In [1]: import numpy as np

In [2]: import numpy.linalg as la

In [3]: np.set_printoptions(precision=3, suppress=True, linewidth=200, sign=" ")

In [4]: data = np.load("m.npy")

In [5]: data
Out[5]: 
array([[ -4. ,   0.9,  -0.9,   0.2],
       [ -1. ,  -0.9,   1.4,   0.4],
       [  2. ,  -0.9,   0.8,  -1.5],
       [-10. ,   1.2,  -0.2,   0.4]])

In [6]: # column 0 dominates

In [7]: (data - data.T) / 2
Out[7]: 
array([[ 0.  ,  0.95, -1.45,  5.1 ],
       [-0.95,  0.  ,  1.15, -0.4 ],
       [ 1.45, -1.15,  0.  , -0.65],
       [-5.1 ,  0.4 ,  0.65,  0.  ]])

In [8]: np.allclose(data, data.T)
Out[8]: False

In [9]: np.sort(np.abs(la.eigvals(data)))
Out[9]: array([ 0.261,  2.044,  2.044,  3.913])

In [10]: round(float(np.abs(la.eigvals(data)).max()), 3)
Out[10]: 3.913

In [11]: W1 = np.array([[1, 2, 3], [1, 1, 1], [2, 3, 0], [1, 3, 1]])

In [12]: b = np.array([-5, 1, 0])

In [13]: act = np.maximum(data @ W1 + b, 0)

In [14]: act
Out[14]: 
array([[ 0. ,  0. ,  0. ],
       [ 0. ,  3.5,  0. ],
       [ 0. ,  2. ,  3.6],
       [ 0. ,  0. ,  0. ]])

In [15]: (act > 0).astype(int)
Out[15]: 
array([[ 0,  0,  0],
       [ 0,  1,  0],
       [ 0,  1,  1],
       [ 0,  0,  0]])

In [16]: la.matrix_rank(act)
Out[16]: np.int64(2)

In [17]: basis = np.array([[-1, -2], [3, 1], [3, 1]])

In [18]: act @ basis
Out[18]: 
array([[  0. ,   0. ],
       [ 10.5,   3.5],
       [ 16.8,   5.6],
       [  0. ,   0. ]])

In [19]: (act @ basis).round(6).argmax(axis=1)
Out[19]: array([ 0,  0,  0,  0])

In [20]: la.cond(act) > 100
Out[20]: np.True_

In [21]: np.argsort(-la.norm(act, axis=0).round(6), kind="stable")[:3]
Out[21]: array([ 1,  2,  0])

In [22]: proj = np.triu(np.array([[-3, 2, 5, 5], [1, -3, -5, -2], [4, 2, -3, 1], [-3, -5, -3, -1]]), 1) + np.eye(4)

In [23]: A2 = proj @ data @ la.inv(proj)

In [24]: round(float(la.det(A2)), 3)
Out[24]: 4.272

In [25]: np.poly(A2)
Out[25]: array([  1.   ,   3.7  ,   3.22 ,  16.956,   4.272])

In [26]: M = np.load("case5.npy")

In [27]: M
Out[27]: 
array([[-1, -4,  0,  0,  0,  0],
       [ 5,  2,  0,  0,  0,  0],
       [ 2, -4,  0,  0,  0,  0],
       [ 0,  0, -1, -4,  0,  0],
       [ 0,  0,  5,  2,  0,  0],
       [ 0,  0,  2, -4,  0,  0],
       [ 0,  0,  0,  0, -1, -4],
       [ 0,  0,  0,  0,  5,  2],
       [ 0,  0,  0,  0,  2, -4]])

In [28]: rng = np.random.default_rng(631)

In [29]: lab = rng.permutation(6)

In [30]: A2 = M[:, lab] * rng.choice([-1, 1], 6)

In [31]: A2
Out[31]: 
array([[ 0,  0,  4,  0,  0, -1],
       [ 0,  0, -2,  0,  0,  5],
       [ 0,  0,  4,  0,  0,  2],
       [ 0,  0,  0,  1, -4,  0],
       [ 0,  0,  0, -5,  2,  0],
       [ 0,  0,  0, -2, -4,  0],
       [-4, -1,  0,  0,  0,  0],
       [ 2,  5,  0,  0,  0,  0],
       [-4,  2,  0,  0,  0,  0]])

In [32]: left, _, vt = la.svd(M.T @ A2)

In [33]: np.round(la.lstsq(M, A2)[0], 3) + 0
Out[33]: 
array([[ 0.,  0.,  0.,  0.,  0.,  1.],
       [ 0.,  0., -1.,  0.,  0.,  0.],
       [ 0.,  0.,  0., -1.,  0.,  0.],
       [ 0.,  0.,  0.,  0.,  1.,  0.],
       [ 0.,  1.,  0.,  0.,  0.,  0.],
       [ 1.,  0.,  0.,  0.,  0.,  0.]])
